$ python -q
>>> import numpy as np
>>> from numpy import linalg as LA
>>> np.set_printoptions(precision=2, suppress=True, linewidth=120)
>>> data = np.load("block17.npy")
>>> data
array([[0.1, 0. , 3. , 3. ],
       [3. , 0.1, 1. , 0. ],
       [3. , 2. , 1.1, 1. ],
       [0. , 0. , 3. , 3.1]])
>>> round(float(LA.det(data.T)), 2)
1.09
>>> np.einsum("ii->", data)
np.float64(4.4)
>>> round(float(LA.det(2 * data)), 2), round(float(LA.det(data)), 2)
(17.51, 1.09)
>>> rng = np.random.default_rng(913)
>>> lab = rng.permutation(4)
>>> lab
array([1, 2, 3, 0])
>>> other = data[lab][:, lab]
>>> other
array([[0.1, 1. , 0. , 3. ],
       [2. , 1.1, 1. , 3. ],
       [0. , 3. , 3.1, 0. ],
       [0. , 3. , 3. , 0.1]])
>>> np.sort(np.abs(LA.eigvals(other)))
array([0.1 , 1.33, 1.33, 6.22])
>>> f, g = data[0], data[2]
>>> round(f @ g, 2)
np.float64(6.6)
>>> pr = (f @ g) / (f @ f) * f
>>> round(LA.norm(f + g) ** 2 + LA.norm(f - g) ** 2, 2)
np.float64(66.44)
>>> LA.matrix_rank(np.outer(f, g))
np.int64(1)
>>> w1 = np.array([[1, -2], [-1, 2], [1, -1], [3, 1]])
>>> c = np.array([-5, -8])
>>> act = np.maximum(data @ w1 + c, 0)
>>> (act > 0).mean(axis=0)
array([0.75, 0.  ])
>>> (act > 0).astype(int)
array([[1, 0],
       [0, 0],
       [1, 0],
       [1, 0]])
>>> LA.matrix_rank(act)
np.int64(1)
>>> W2 = np.array([[2, 2, 0], [1, 1, 1]])
>>> act @ W2
array([[14.2, 14.2,  0. ],
       [ 0. ,  0. ,  0. ],
       [ 0.2,  0.2,  0. ],
       [14.6, 14.6,  0. ]])
>>> (act @ W2).round(6).argmax(axis=1)
array([0, 0, 0, 0])
>>> np.argsort(-LA.norm(data, axis=0).round(6), kind="stable")[:3]
array([2, 3, 0])
>>> np.abs(LA.svd(data)[2][-1])
array([0.23, 0.31, 0.66, 0.65])
>>> round(LA.norm(data, 2) / LA.norm(data), 2)
np.float64(0.82)
>>> LA.matrix_rank(data, rtol=0.1)
np.int64(3)
>>> [round(float(x), 2) for x in LA.svd(data, compute_uv=False)[:3]]
[6.48, 4.24, 1.36]
>>> F = np.loadtxt("w.csv", delimiter=",")
>>> F
array([[-1.1,  0.2,  0.3,  1.2, -0.1, -1. ,  2.3, -1.1, -0.5,  1.2,  0.4],
       [-0.1,  0.1,  0.6,  1.5, -0.8, -0.5,  2.1, -0.1,  1.6, -0.4,  1.6],
       [ 0.2, -0.6, -1. ,  0.6, -0.6,  0. , -0.4,  0. , -0.9,  0.3,  1.6],
       [-2.2,  1.5, -0.7, -0.2,  0.5,  0.2,  0.8,  0.4, -1.2, -0.3, -0.8],
       [-2.1,  0.6,  1.1,  0.7,  0. , -0.2,  1. , -1.5,  0. ,  0.1,  0.5],
       [-1.3,  1.8,  0.2, -0.2,  1.9, -1. , -2.9, -1. , -0.6,  0.1, -0.1],
       [ 0.6, -0.3,  0.3,  0.3,  0.4, -1.4,  0.2, -2. , -2.2, -0.4,  0.1],
       [ 0.9, -1.2,  0. ,  0.8, -0.4,  0.1, -0.2,  0.8,  2.4, -0.8,  0.2],
       [ 1.5,  0.4,  0.1,  0.8, -0.3,  0.8,  1.1, -1.4, -0.5,  0.7,  0.2],
       [-1.7, -0.8, -0.2, -0.5, -1.8,  1.5,  3.8, -0.5, -1.3, -0.5, -0.2],
       [ 1.1, -0.2,  2. ,  0.2,  0.2, -0.1, -0.1,  0.5, -0.2, -0.9,  0.8]])
>>> Q = data.astype(float).copy()
>>> for j in range(4):
...     Q[:, j] -= Q[:, :j] @ (Q[:, :j].T @ Q[:, j])
...     Q[:, j] /= LA.norm(Q[:, j])
... 
>>> np.round(Q.T @ data, 2) + 0
array([[ 4.24,  1.48,  1.56,  0.78],
       [ 0.  ,  1.34, -0.01,  0.63],
       [ 0.  ,  0.  ,  4.22,  4.31],
       [ 0.  ,  0.  ,  0.  ,  0.05]])
>>> np.round(Q.T @ Q, 2) + 0
array([[1., 0., 0., 0.],
       [0., 1., 0., 0.],
       [0., 0., 1., 0.],
       [0., 0., 0., 1.]])
>>> x0 = np.array([0, 0, 1, 2, 1, 1, 1, 2, 0, 2, 1])
>>> target = F @ x0
>>> c, lr = np.zeros(11), 1 / LA.norm(F, 2) ** 2
>>> for i in range(15):
...     c -= lr * F.T @ (F @ c - target)
...     if i % 5 == 0: print(i, round(LA.norm(F @ c - target), 2))
... 
0 5.95
5 3.73
10 2.87
>>> np.round(LA.cond(F), 2)
np.float64(63.37)
>>> E = np.array([[0, 1, 1, 1], [1, 0, 0, 1], [1, 0, 0, 0], [1, 1, 0, 0]])
>>> vals, V = LA.eig(E)
>>> np.sort(LA.eigvals(LA.inv(E)))
array([-1.  , -0.68,  0.46,  3.21])
>>> G = E.T @ E
>>> (E @ E.T).shape
(4, 4)
>>> np.allclose(G, G.T)
True
>>> LA.matrix_rank(G)
np.int64(4)
>>> LA.svd(E, compute_uv=False) ** 2
array([4.71, 2.19, 1.  , 0.1 ])
>>> f = np.array([1, -2, 0])
>>> np.array([np.convolve(row, f, "same") for row in E])
array([[ 1, -1, -1, -2],
       [-2,  0,  1, -2],
       [-2,  0,  0,  0],
       [-1, -2,  0,  0]])
>>> np.polyval(f, E[0])
array([ 0, -1, -1, -1])
>>> round(float(LA.eigvalsh(E).min()), 2)
-1.48
>>> [round(float(LA.det(E[:i, :i])), 2) + 0 for i in range(1, 5)]
[0.0, -1.0, 0.0, 1.0]
>>> P = np.triu(np.array([[3, 0, 4, 3], [8, 2, 3, 0], [8, 7, 6, 8], [0, 6, 1, 3]]), 1) + np.eye(4)
>>> other = P @ data @ LA.inv(P)
>>> other
array([[ 12.1,   8. , -56. , 428. ],
       [ 12. ,   6.1, -62. , 463. ],
       [  3. ,   2. ,   7.1, -40. ],
       [  0. ,   0. ,   3. , -20.9]])
>>> np.round(np.trace(other), 2), np.trace(data)
(np.float64(4.4), np.float64(4.4))
>>> LA.matrix_rank(other)
np.int64(4)
>>> np.poly(other)
array([ 1.  , -4.4 , -9.74, -9.92,  1.09])
>>> A = np.load("data.npy")
>>> A
array([[26, 53, 27, 31, 68, 44, 23, 51, 22, 50, 47, 48, 30, 49],
       [26, 33, 23, 23, 38, 28,  9, 35, 20, 16, 37, 28, 22, 25],
       [ 8, 10, 15, 12, 18, 12,  3, 19, 12,  5, 20,  9,  9, 16],
       [29, 45, 19, 20, 48, 37, 17, 32, 14, 33, 33, 38, 26, 28],
       [34, 50, 28, 34, 57, 38, 15, 52, 27, 31, 51, 44, 30, 38],
       [25, 34, 15, 11, 34, 31, 13, 18,  8, 22, 22, 27, 21, 17],
       [25, 32, 33, 25, 46, 35, 11, 40, 24, 18, 44, 27, 25, 35],
       [31, 44, 23, 23, 48, 37, 15, 36, 18, 28, 38, 37, 27, 29],
       [29, 36, 21,  9, 38, 39, 15, 16,  8, 22, 24, 27, 25, 19]])
>>> try:
...     LA.inv(A)
... except LA.LinAlgError as e:
...     print(repr(e))
... 
LinAlgError('Last 2 dimensions of the array must be square')
>>> np.allclose(A[:-1].T @ LA.lstsq(A[:-1].T, A[-1])[0], A[-1])
True
>>> np.round(np.trace(LA.pinv(A) @ A), 2)
np.float64(4.0)
>>> LA.lstsq(A[:-1].T, A[-1])[2]
np.int32(4)
>>> rank = LA.matrix_rank(A)
>>> rank
np.int64(4)
>>> ns = LA.svd(A)[2][rank:].T
>>> [int(LA.matrix_rank(np.delete(A, i, axis=0))) for i in range(9)]
[4, 4, 4, 4, 4, 4, 4, 4, 4]
>>> np.allclose(A @ ns, 0)
True
>>> [int(LA.matrix_rank(A[:, :j + 1])) for j in range(14)]
[1, 2, 3, 4, 4, 4, 4, 4, 4, 4, 4, 4, 4, 4]
>>> ns.shape
(14, 10)
>>> np.round(LA.norm(A, 2) / LA.norm(A), 2)
np.float64(0.99)
>>> np.argsort(-LA.norm(A, axis=0).round(6), kind="stable")[:3]
array([ 4,  1, 10])
>>> left, s, vt = LA.svd(A)
>>> np.argmax(s[:-1] / (s[1:] + 1e-6)) + 1
np.int64(4)
>>> other = left[:, :4] @ np.diag(s[:4]) @ vt[:4]
>>> round(float(LA.norm(A - other) / LA.norm(A)), 2)
0.0
>>> round(np.abs(A - other).max(), 2)
np.float64(0.0)
>>> LA.matrix_rank(other)
np.int64(4)
>>> LA.matrix_rank(A, rtol=0.05)
np.int64(3)
>>> arr = np.load("run9.npy")
>>> arr
array([[5., 0., 4., 4., 0., 4., 0., 4., 0., 4., 0., 4., 0., 0.],
       [0., 5., 0., 0., 4., 0., 4., 0., 4., 0., 4., 0., 4., 4.],
       [4., 0., 5., 4., 0., 4., 0., 4., 0., 4., 0., 4., 0., 0.],
       [4., 0., 4., 5., 0., 4., 0., 4., 0., 4., 0., 4., 0., 0.],
       [0., 4., 0., 0., 5., 0., 4., 0., 4., 0., 4., 0., 4., 4.],
       [4., 0., 4., 4., 0., 5., 0., 4., 0., 4., 0., 4., 0., 0.],
       [0., 4., 0., 0., 4., 0., 5., 0., 4., 0., 4., 0., 4., 4.],
       [4., 0., 4., 4., 0., 4., 0., 5., 0., 4., 0., 4., 0., 0.],
       [0., 4., 0., 0., 4., 0., 4., 0., 5., 0., 4., 0., 4., 4.],
       [4., 0., 4., 4., 0., 4., 0., 4., 0., 5., 0., 4., 0., 0.],
       [0., 4., 0., 0., 4., 0., 4., 0., 4., 0., 5., 0., 4., 4.],
       [4., 0., 4., 4., 0., 4., 0., 4., 0., 4., 0., 5., 0., 0.],
       [0., 4., 0., 0., 4., 0., 4., 0., 4., 0., 4., 0., 5., 4.],
       [0., 4., 0., 0., 4., 0., 4., 0., 4., 0., 4., 0., 4., 5.]])
>>> left, s, vt = LA.svd(arr)
>>> s
array([29., 29.,  1.,  1.,  1.,  1.,  1.,  1.,  1.,  1.,  1.,  1.,  1.,  1.])
>>> other = left[:, :2] @ np.diag(s[:2]) @ vt[:2]
>>> LA.matrix_rank(arr, rtol=0.05)
np.int64(2)
>>> LA.matrix_rank(other)
np.int64(2)
>>> round(LA.norm(arr - other, 2), 2), round(s[2], 2)
(np.float64(1.0), np.float64(1.0))
>>> K = np.array([[0.51, -0.1, 0.3, 0.3],
...     [-1.45, -0.2, -0.7, -0.9],
...     [-1.67, -1.6, -0.8, -0.6],
...     [1.73, -1.9, 0.9, -0.4],
...     [-0.32, -1.5, -0.1, -1.0],
...     [1.72, 1.0, 0.9, -1.2],
...     [-2.61, 1.8, -1.3, 1.4],
...     [-5.16, -0.8, -2.6, -0.1],
...     [0.13, 1.8, 0.1, 1.1],
...     [-1.48, -0.5, -0.7, 0.0],
...     [0.57, -0.9, 0.3, -0.1],
...     [-1.92, 1.7, -1.0, 1.0],
...     [1.64, 0.6, 0.9, 0.3],
...     [0.48, 0.3, 0.2, 1.4],
...     [0.79, 0.3, 0.4, 0.3],
...     [-1.15, -0.4, -0.6, -0.2]])
>>> [round(float(x), 2) for x in LA.svd(K, compute_uv=False)[:3]]
[8.38, 5.15, 2.18]
>>> round(np.log10(LA.cond(K)))
2
>>> np.round(np.abs(LA.svd(K)[2][-1]), 2) + 0
array([0.45, 0.  , 0.89, 0.01])
>>> round(float(LA.norm(K, 2) / LA.norm(K)), 2)
0.83
>>> LA.cond(K) > 100
np.False_
>>> P = K @ LA.solve(K.T @ K, K.T)
>>> P @ K[:, 2]
array([ 0.3, -0.7, -0.8,  0.9, -0.1,  0.9, -1.3, -2.6,  0.1, -0.7,  0.3, -1. ,  0.9,  0.2,  0.4, -0.6])
>>> round(float(np.trace(P)), 2)
4.0
>>> np.diag(P)
array([0.14, 0.19, 0.22, 0.29, 0.23, 0.51, 0.39, 0.51, 0.3 , 0.16, 0.07, 0.22, 0.37, 0.31, 0.03, 0.06])
>>> np.allclose(P @ P, P)
True
>>> f = np.array([1, 1, -2, -3])
>>> other = E + np.outer(f, np.eye(4)[1])
>>> round(LA.det(other) / LA.det(E), 2), round(float(1 + LA.solve(E, f)[1]), 2)
(np.float64(0.0), 0.0)
>>> LA.matrix_rank(other - E)
np.int64(1)
>>> other
array([[ 0.,  2.,  1.,  1.],
       [ 1.,  1.,  0.,  1.],
       [ 1., -2.,  0.,  0.],
       [ 1., -2.,  0.,  0.]])
>>> f = np.array([-7, 0, 4, 3, 0, 4])
>>> g = np.array([2, 2, 2, -3, -2, 0, 1, -2, -1, -1, 3, 1, 3])
>>> mat = f[:, None] + g[None, :]
>>> mat
array([[ -5,  -5,  -5, -10,  -9,  -7,  -6,  -9,  -8,  -8,  -4,  -6,  -4],
       [  2,   2,   2,  -3,  -2,   0,   1,  -2,  -1,  -1,   3,   1,   3],
       [  6,   6,   6,   1,   2,   4,   5,   2,   3,   3,   7,   5,   7],
       [  5,   5,   5,   0,   1,   3,   4,   1,   2,   2,   6,   4,   6],
       [  2,   2,   2,  -3,  -2,   0,   1,  -2,  -1,  -1,   3,   1,   3],
       [  6,   6,   6,   1,   2,   4,   5,   2,   3,   3,   7,   5,   7]])
>>> # rows 1 and 4 are equal
>>> other = mat[0, 0] * mat[1:] - np.outer(mat[1:, 0], mat[0])
>>> other
array([[  0,   0,   0,  35,  28,  14,   7,  28,  21,  21,  -7,   7,  -7],
       [  0,   0,   0,  55,  44,  22,  11,  44,  33,  33, -11,  11, -11],
       [  0,   0,   0,  50,  40,  20,  10,  40,  30,  30, -10,  10, -10],
       [  0,   0,   0,  35,  28,  14,   7,  28,  21,  21,  -7,   7,  -7],
       [  0,   0,   0,  55,  44,  22,  11,  44,  33,  33, -11,  11, -11]])
>>> np.flatnonzero(~other.round(6).any(axis=1))
array([], dtype=int64)
>>> mat[:, 0] / mat[0, 0]
array([ 1. , -0.4, -1.2, -1. , -0.4, -1.2])
>>> f = np.array([-2, 0, -1, 0])
>>> other = data + np.outer(f, np.eye(4)[1])
>>> LA.matrix_rank(LA.inv(other) - LA.inv(data), tol=1e-8)
np.int64(1)
>>> round(float(LA.det(other) / LA.det(data)), 2), round(float(1 + LA.solve(data, f)[1]), 2)
(-14.29, -14.29)
>>> LA.cond(mat) > 100
np.True_
>>> np.argsort(-LA.norm(mat, axis=0).round(6), kind="stable")[:3]
array([10, 12,  0])
>>> x0 = np.array([4, 3, 1, 0, 5, 3, 1, 3, 4, 4, 3, 1, 2])
>>> x0 @ mat
Traceback (most recent call last):
  File "<python-input-125>", line 1, in <module>
    x0 @ mat
    ~~~^~~~~
ValueError: matmul: Input operand 1 has a mismatch in its core dimension 0, with gufunc signature (n?,k),(k,m?)->(n?,m?) (size 6 is different from 13)
>>> mat @ np.ones(13)
array([-86.,   5.,  57.,  44.,   5.,  57.])
>>> np.sign((mat @ x0).round(6))
array([-1,  1,  1,  1,  1,  1])
>>> mat @ np.eye(13)[12]
array([-4.,  3.,  7.,  6.,  3.,  7.])
>>> np.einsum("ij,j->i", mat, x0)
array([-229,    9,  145,  111,    9,  145])
>>> other = np.array([[1, 1], [1, -1]])
>>> M = np.kron(other, np.kron(other, other))[rng.permutation(8)][:7]
>>> M
array([[ 1, -1,  1, -1,  1, -1,  1, -1],
       [ 1,  1, -1, -1,  1,  1, -1, -1],
       [ 1,  1,  1,  1, -1, -1, -1, -1],
       [ 1,  1, -1, -1, -1, -1,  1,  1],
       [ 1, -1, -1,  1, -1,  1,  1, -1],
       [ 1, -1, -1,  1,  1, -1, -1,  1],
       [ 1,  1,  1,  1,  1,  1,  1,  1]])
>>> other = M[0, 0] * M[1:] - np.outer(M[1:, 0], M[0])
>>> other
array([[ 0,  2, -2,  0,  0,  2, -2,  0],
       [ 0,  2,  0,  2, -2,  0, -2,  0],
       [ 0,  2, -2,  0, -2,  0,  0,  2],
       [ 0,  0, -2,  2, -2,  2,  0,  0],
       [ 0,  0, -2,  2,  0,  0, -2,  2],
       [ 0,  2,  0,  2,  0,  2,  0,  2]])
>>> LA.matrix_rank(other), LA.matrix_rank(M)
(np.int64(6), np.int64(7))
